% python3 -q
>>> import numpy as np
>>> np.set_printoptions(suppress=True, linewidth=160)
>>> rnd = lambda a: np.round(a, 2) + 0
>>> Y = np.array([[1, 0], [-1, -2]])
>>> F = np.tile(Y, (2, 2))
>>> print(F)
[[ 1  0  1  0]
 [-1 -2 -1 -2]
 [ 1  0  1  0]
 [-1 -2 -1 -2]]
>>> print(np.trace(F))
-2
>>> print(np.allclose(F, F.T))
False
>>> F.inv()
Traceback (most recent call last):
  File "<python-input-8>", line 1, in <module>
    F.inv()
    ^^^^^
AttributeError: 'numpy.ndarray' object has no attribute 'inv'
>>> print(F @ F)
[[2 0 2 0]
 [2 8 2 8]
 [2 0 2 0]
 [2 8 2 8]]
>>> print(rnd(np.abs(np.linalg.eigvals(F)).max()))
4.0
>>> np.linalg.determinant(F)
Traceback (most recent call last):
  File "<python-input-11>", line 1, in <module>
    np.linalg.determinant(F)
    ^^^^^^^^^^^^^^^^^^^^^
AttributeError: module 'numpy.linalg' has no attribute 'determinant'
>>> print(rnd(np.sort(np.abs(np.linalg.eigvals(F)))))
[0. 0. 2. 4.]
>>> print(np.allclose(F @ F.T, F.T @ F))
False
>>> print(np.linalg.matrix_power(F, 2))
[[2 0 2 0]
 [2 8 2 8]
 [2 0 2 0]
 [2 8 2 8]]
>>> rank = np.linalg.matrix_rank(F)
>>> print(rank)
2
>>> N = np.linalg.svd(F)[2][rank:].T
>>> print(N.shape)
(4, 2)
>>> print(rnd(N @ N.T))
[[ 0.5  0.  -0.5  0. ]
 [ 0.   0.5  0.  -0.5]
 [-0.5  0.   0.5  0. ]
 [ 0.  -0.5  0.   0.5]]
